$ ipython --no-banner

In [1]: import numpy as np

In [2]: np.set_printoptions(precision=2, suppress=True, linewidth=120)

In [3]: feats = np.array([[1.0, 0.0, 0.0, 0.0, 0.0],
   ...:     [0.0, 0.0, -1.0, 0.0, 0.0],
   ...:     [0.0, 1.0, 0.0, 0.0, 0.0],
   ...:     [0.0, 0.0, 0.0, 1.0, 0.0],
   ...:     [0.0, 0.0, 0.0, 0.0, 1.0]])

In [4]: print(feats)
[[ 1.  0.  0.  0.  0.]
 [ 0.  0. -1.  0.  0.]
 [ 0.  1.  0.  0.  0.]
 [ 0.  0.  0.  1.  0.]
 [ 0.  0.  0.  0.  1.]]

In [5]: x = np.array([3, 2, 3, 3, 0])

In [6]: print(round(np.linalg.norm(x), 2), round(float(np.linalg.norm(feats @ x)), 2))
5.57 5.57

In [7]: print(round(np.linalg.det(feats), 2))
1.0

In [8]: O, evecs = np.linalg.qr(feats[:, :1])[0], np.linalg.qr(feats[:, 1:])[0]

In [9]: sig = np.linalg.svd(O.T @ evecs, compute_uv=False)

In [10]: print(np.round(np.linalg.norm(O @ O.T - evecs @ evecs.T, 2), 2))
1.0

In [11]: print((sig > 0.9).sum())
0

In [12]: x = np.array([-1, 0, 4, 4, 5])

In [13]: print(feats @ (2 * x))
[-2. -8.  0.  8. 10.]

In [14]: print(feats @ x)
[-1. -4.  0.  4.  5.]

In [15]: print(np.einsum("ij,j->i", feats, x))
[-1. -4.  0.  4.  5.]

In [16]: print((feats @ x).argmax())
4

In [17]: print(feats @ np.ones(5))
[ 1. -1.  1.  1.  1.]

In [18]: print(np.linalg.norm(feats @ x) <= np.linalg.norm(feats, 2) * np.linalg.norm(x) + 1e-9)
True

In [19]: print(feats @ np.eye(5)[3])
[0. 0. 0. 1. 0.]

In [20]: rng = np.random.default_rng(3)

In [21]: other = feats + rng.integers(-2, 3, (5, 1)) @ rng.integers(-2, 3, (1, 5))

In [22]: print(other)
[[ 5.  4.  0. -4. -4.]
 [-4. -4. -1.  4.  4.]
 [-4. -3.  0.  4.  4.]
 [-2. -2.  0.  3.  2.]
 [-4. -4.  0.  4.  5.]]

In [23]: print(np.abs(other - feats).sum(axis=1))
[16. 16. 16.  8. 16.]

In [24]: print(np.linalg.matrix_rank(other - feats, tol=1e-8))
1

In [25]: print(other - feats)
[[ 4.  4.  0. -4. -4.]
 [-4. -4.  0.  4.  4.]
 [-4. -4.  0.  4.  4.]
 [-2. -2.  0.  2.  2.]
 [-4. -4.  0.  4.  4.]]

In [26]: f = np.array([0, 0, 1, -1, -1])

In [27]: other = feats + np.outer(f, np.eye(5)[4])

In [28]: print(np.round(np.linalg.det(other) / np.linalg.det(feats), 2), round(float(1 + np.linalg.solve(feats, f)[4]), 2))
0.0 0.0

In [29]: print(other)
[[ 1.  0.  0.  0.  0.]
 [ 0.  0. -1.  0.  0.]
 [ 0.  1.  0.  0.  1.]
 [ 0.  0.  0.  1. -1.]
 [ 0.  0.  0.  0.  0.]]

In [30]: m1 = np.load("m.npy")

In [31]: print(m1)
[[-0.8   0.6   1.9   1.2  -0.3 ]
 [ 0.4  -0.7  -1.3  -1.4   0.  ]
 [-0.4   1.9   1.    3.77 -0.1 ]
 [ 0.3  -0.3   0.2  -0.59  0.  ]
 [ 0.8  -1.   -0.8  -2.02 -0.2 ]
 [ 1.6   0.5  -0.3   0.99  0.9 ]
 [-0.5  -0.3   1.2  -0.6  -0.4 ]
 [-0.3  -2.6   0.   -5.2  -0.6 ]
 [-0.8  -0.3   1.6  -0.61 -1.1 ]
 [ 0.9  -1.3  -1.3  -2.59  1.4 ]
 [-0.4  -1.   -2.   -1.97 -0.6 ]
 [ 0.4  -0.4   2.1  -0.82 -1.3 ]
 [-0.5   1.7  -0.8   3.4  -0.5 ]
 [ 0.    1.6   1.5   3.21 -1.9 ]
 [ 0.7   0.3   0.4   0.59 -0.7 ]]

In [32]: print(np.linalg.cond(m1) > 100)
True

In [33]: print(round(np.log10(np.linalg.cond(m1))))
3

In [34]: print(np.round(np.abs(np.linalg.svd(m1)[2][-1]), 2) + 0)
[0.   0.89 0.   0.45 0.  ]

In [35]: print(np.linalg.matrix_rank(m1, rtol=0.1))
4

In [36]: W2 = m1[[2, 10]].astype(float)

In [37]: for _ in range(6):
    ...:     idx = np.linalg.norm(m1[:, None] - W2, axis=-1).argmin(axis=1)
    ...:     W2 = np.array([m1[idx == j].mean(axis=0) for j in range(2)])
    ...: 

In [38]: print(idx)
[0 1 0 1 1 0 1 1 1 1 1 1 0 0 0]

In [39]: print(np.abs(W2[1] - W2[0]).argmax())
3

In [40]: Uu, sig, Vh = np.linalg.svd(m1)

In [41]: print(sig)
[10.47  5.09  2.7   2.19  0.02]

In [42]: other = Uu[:, :4] @ np.diag(sig[:4]) @ Vh[:4]

In [43]: print(round(np.linalg.norm(m1 - other) / np.linalg.norm(m1), 2))
0.0

In [44]: print(other.round(2) + 0)
[[-0.8   0.6   1.9   1.2  -0.3 ]
 [ 0.4  -0.7  -1.3  -1.4   0.  ]
 [-0.4   1.89  1.    3.77 -0.1 ]
 [ 0.3  -0.29  0.2  -0.59  0.  ]
 [ 0.8  -1.01 -0.8  -2.02 -0.2 ]
 [ 1.6   0.5  -0.3   0.99  0.9 ]
 [-0.5  -0.3   1.2  -0.6  -0.4 ]
 [-0.3  -2.6   0.   -5.2  -0.6 ]
 [-0.8  -0.3   1.6  -0.61 -1.1 ]
 [ 0.9  -1.3  -1.3  -2.59  1.4 ]
 [-0.4  -1.   -2.   -1.97 -0.6 ]
 [ 0.4  -0.4   2.1  -0.82 -1.3 ]
 [-0.5   1.7  -0.8   3.4  -0.5 ]
 [ 0.    1.61  1.5   3.21 -1.9 ]
 [ 0.7   0.3   0.4   0.59 -0.7 ]]

In [45]: print(np.linalg.matrix_rank(m1, rtol=0.05))
4

In [46]: Ac = m1 - m1.mean(axis=1)
ValueError: operands could not be broadcast together with shapes (15,5) (15,) 


In [47]: Ac = m1 - m1.mean(axis=0)

In [48]: Uu, sig, Vh = np.linalg.svd(Ac, full_matrices=False)

In [49]: print(np.round(np.abs(Vh[-1]), 2) + 0)
[0.   0.89 0.   0.45 0.  ]

In [50]: print((np.sign(Uu[:, 0]) == np.sign(Uu[0, 0])).astype(int))
[1 0 1 0 0 1 0 0 0 0 0 0 1 1 1]

In [51]: print(np.searchsorted(np.cumsum(sig ** 2) / (sig ** 2).sum(), 0.9) + 1)
2

In [52]: print(np.linalg.matrix_rank(Ac))
5

In [53]: print(np.round(Ac.mean(axis=0), 2) + 0)
[0. 0. 0. 0. 0.]

In [54]: print(np.abs(Vh[0]).argmax())
3

In [55]: O, R = np.linalg.qr(m1)

In [56]: print(np.round(O @ R, 2) + 0)
[[-0.8   0.6   1.9   1.2  -0.3 ]
 [ 0.4  -0.7  -1.3  -1.4   0.  ]
 [-0.4   1.9   1.    3.77 -0.1 ]
 [ 0.3  -0.3   0.2  -0.59  0.  ]
 [ 0.8  -1.   -0.8  -2.02 -0.2 ]
 [ 1.6   0.5  -0.3   0.99  0.9 ]
 [-0.5  -0.3   1.2  -0.6  -0.4 ]
 [-0.3  -2.6   0.   -5.2  -0.6 ]
 [-0.8  -0.3   1.6  -0.61 -1.1 ]
 [ 0.9  -1.3  -1.3  -2.59  1.4 ]
 [-0.4  -1.   -2.   -1.97 -0.6 ]
 [ 0.4  -0.4   2.1  -0.82 -1.3 ]
 [-0.5   1.7  -0.8   3.4  -0.5 ]
 [ 0.    1.6   1.5   3.21 -1.9 ]
 [ 0.7   0.3   0.4   0.59 -0.7 ]]

In [57]: print(O.shape, R.shape)
(15, 5) (5, 5)

In [58]: print(np.allclose(R.T @ R, m1.T @ m1))
True

In [59]: W0 = np.load("case11.npy")

In [60]: print(W0)
[[-6.91  5.76]
 [-6.4  -7.68]]

In [61]: f = np.array([1, 2, 3])

In [62]: print(np.convolve(W0[1], f))
[ -6.4  -20.49 -34.57 -23.05]

In [63]: print(np.polyval(f, W0[1]))
[31.18 46.65]

In [64]: other = np.linalg.inv(W0)

In [65]: print((np.abs(other) > 1e-9).astype(int))
[[1 1]
 [1 1]]

In [66]: print(np.round(np.linalg.det(W0) * np.linalg.det(other), 2))
1.0

In [67]: print(np.allclose(other, W0.T))
False

In [68]: E = np.loadtxt("w.csv", delimiter=",")

In [69]: print(E)
[[1. 4. 0.]
 [0. 0. 0.]
 [0. 0. 0.]
 [0. 0. 0.]
 [0. 0. 0.]
 [0. 0. 0.]
 [0. 0. 0.]]

In [70]: rank = np.linalg.matrix_rank(E)

In [71]: print(rank)
1

In [72]: N = np.linalg.svd(E)[2][rank:].T

In [73]: print(N.shape)
(3, 2)

In [74]: print(np.linalg.matrix_rank(E.T @ E), np.linalg.matrix_rank(E @ E.T))
1 1

In [75]: print([int(np.linalg.matrix_rank(np.delete(E, i, axis=0))) for i in range(7)])
[0, 1, 1, 1, 1, 1, 1]

In [76]: print([int(np.linalg.matrix_rank(E[:, :j + 1])) for j in range(3)])
[1, 1, 1]

In [77]: print(E @ N)
[[0. 0.]
 [0. 0.]
 [0. 0.]
 [0. 0.]
 [0. 0.]
 [0. 0.]
 [0. 0.]]

In [78]: other = E[0, 0] * E[1:] - np.outer(E[1:, 0], E[0])

In [79]: print(other)
[[0. 0. 0.]
 [0. 0. 0.]
 [0. 0. 0.]
 [0. 0. 0.]
 [0. 0. 0.]
 [0. 0. 0.]]

In [80]: print(np.linalg.matrix_rank(other), np.linalg.matrix_rank(E))
0 1

In [81]: print(E[:, 0] / E[0, 0])
[1. 0. 0. 0. 0. 0. 0.]

In [82]: ang = np.radians(30)

In [83]: R = np.eye(3)

In [84]: R[0, 0] = R[2, 2] = np.cos(ang)

In [85]: R[0, 2], R[2, 0] = -np.sin(ang), np.sin(ang)

In [86]: print(R)
[[ 0.87  0.   -0.5 ]
 [ 0.    1.    0.  ]
 [ 0.5   0.    0.87]]

In [87]: other = E @ R.T

In [88]: print(np.allclose(E @ E.T, other @ other.T))
True

In [89]: print(np.abs(other - E).max(axis=0))
[0.13 0.   0.5 ]

In [90]: print(np.linalg.lstsq(E[:-1].T, E[-1])[2])
1

In [91]: print(np.abs(np.diag(np.linalg.qr(E)[1])) > 1e-9)
[ True False False]

In [92]: print(np.allclose(E[:-1].T @ np.linalg.lstsq(E[:-1].T, E[-1])[0], E[-1]))
True

In [93]: print(np.round(np.trace(np.linalg.pinv(E) @ E), 2))
1.0

In [94]: print(np.linalg.cond(E) > 100)
True

In [95]: print(np.round(np.linalg.norm(E, 2) / np.linalg.norm(E), 2))
1.0

In [96]: print(np.linalg.matrix_rank(E, rtol=0.1))
1

In [97]: X = np.loadtxt("arr.csv", delimiter=",")

In [98]: print(X)
[[-0.45  0.89]
 [ 0.89  0.45]]

In [99]: # keeps lengths

In [100]: print(round(float(np.linalg.eigvalsh(X).min()), 2))
-1.0

In [101]: print(np.linalg.svd(X, compute_uv=False))
[1. 1.]

In [102]: print(np.round(X @ X.T, 2) + 0)
[[1. 0.]
 [0. 1.]]

In [103]: print(np.linalg.pinv(X))
[[-0.45  0.89]
 [ 0.89  0.45]]

In [104]: print(round(X[:, 1] @ X[:, 0], 2))
-0.0

In [105]: idx = rng.permutation(2)

In [106]: print(idx)
[0 1]

In [107]: other = X[idx][:, idx]

In [108]: print(round(np.trace(other), 2))
-0.0

In [109]: print(np.round(np.linalg.det(other), 2), np.round(np.linalg.det(X[idx]), 2))
-1.0 -1.0

In [110]: print(np.diag(other))
[-0.45  0.45]

In [111]: O = X.astype(float).copy()

In [112]: for j in range(2):
     ...:     O[:, j] -= O[:, :j] @ (O[:, :j].T @ O[:, j])
     ...:     O[:, j] /= np.linalg.norm(O[:, j])
     ...: 

In [113]: print(np.round(O.T @ X, 2) + 0)
[[1. 0.]
 [0. 1.]]

In [114]: print(np.linalg.norm(X, axis=1).argmax())
0

In [115]: print(np.round(np.linalg.norm(X) ** 2 / np.linalg.norm(X, 2) ** 2, 2))
2.0

In [116]: print(round(float(np.linalg.norm(X, 2)), 2))
1.0

In [117]: print(np.round(X[1] @ X[0], 2))
-0.0

In [118]: print(round(np.linalg.norm(X, 1), 2), np.round(np.linalg.norm(X, np.inf), 2))
1.34 1.34

In [119]: print(np.linalg.norm(X, axis=0))
[1. 1.]

In [120]: K = np.eye(4, dtype=int)[rng.permutation(4)] * np.array([0, 0, 3, 2])

In [121]: print(K)
[[0 0 0 0]
 [0 0 0 0]
 [0 0 3 0]
 [0 0 0 2]]

In [122]: other = K + rng.integers(-2, 3, (4, 2)) @ rng.integers(-2, 3, (2, 4))

In [123]: print(other)
[[-4  0  4 -2]
 [ 3  0 -2  1]
 [-6  0  7 -2]
 [-1  0  2  1]]

In [124]: print(other - K)
[[-4  0  4 -2]
 [ 3  0 -2  1]
 [-6  0  4 -2]
 [-1  0  2 -1]]

In [125]: print(K[:, 0] @ K[:, 3])
0

In [126]: print(np.linalg.svd(K, compute_uv=False))
[3. 2. 0. 0.]

In [127]: print(np.flatnonzero(np.linalg.matrix_power((K != 0) + (K.T != 0) + np.eye(4), 4)[1]))
[1]

In [128]: print(np.round(np.linalg.det(K), 2))
0.0

In [129]: print(round(np.linalg.det(2 * K), 2), round(np.linalg.det(K), 2))
0.0 0.0

In [130]: print(np.einsum("ij,ji->", K, K))
13

In [131]: print(round(np.linalg.eigvals(K).sum().real, 2))
5.0

In [132]: evals, evecs = np.linalg.eigh(K)

In [133]: x = np.array([2, 1, 0, 2])

In [134]: print(evecs * np.maximum(evals, 0) @ evecs.T)
[[0. 0. 0. 0.]
 [0. 0. 0. 0.]
 [0. 0. 3. 0.]
 [0. 0. 0. 2.]]

In [135]: print(x @ K @ x)
8

In [136]: A = np.array([[-0.8, 1.1],
     ...:     [0.3, -1.0],
     ...:     [-0.5, 0.3],
     ...:     [-0.3, -1.2],
     ...:     [0.7, 0.6],
     ...:     [2.6, -1.1],
     ...:     [1.4, 1.8]])

In [137]: A[:, 1] *= 20

In [138]: print(A)
[[ -0.8  22. ]
 [  0.3 -20. ]
 [ -0.5   6. ]
 [ -0.3 -24. ]
 [  0.7  12. ]
 [  2.6 -22. ]
 [  1.4  36. ]]

In [139]: # column 1 is much longer than the rest

In [140]: x = np.array([2, -2])

In [141]: y = A @ x

In [142]: print(np.linalg.solve(A.T @ A, A.T @ y))
[ 2. -2.]

In [143]: print(np.linalg.lstsq(A, y)[0])
[ 2. -2.]

In [144]: print(np.round(np.linalg.pinv(A) @ A, 2) + 0)
[[1. 0.]
 [0. 1.]]

In [145]: print(y)
[-45.6  40.6 -13.   47.4 -22.6  49.2 -69.2]

In [146]: y = y + 0.1 * rng.normal(size=7)

In [147]: print(y)
[-45.64  40.65 -13.02  47.5  -22.62  49.2  -69.05]

In [148]: b, *_ = np.linalg.lstsq(A, y)

In [149]: print(round(np.linalg.norm(y - A @ b), 2))
0.18

In [150]: print(b)
[ 2.02 -2.  ]
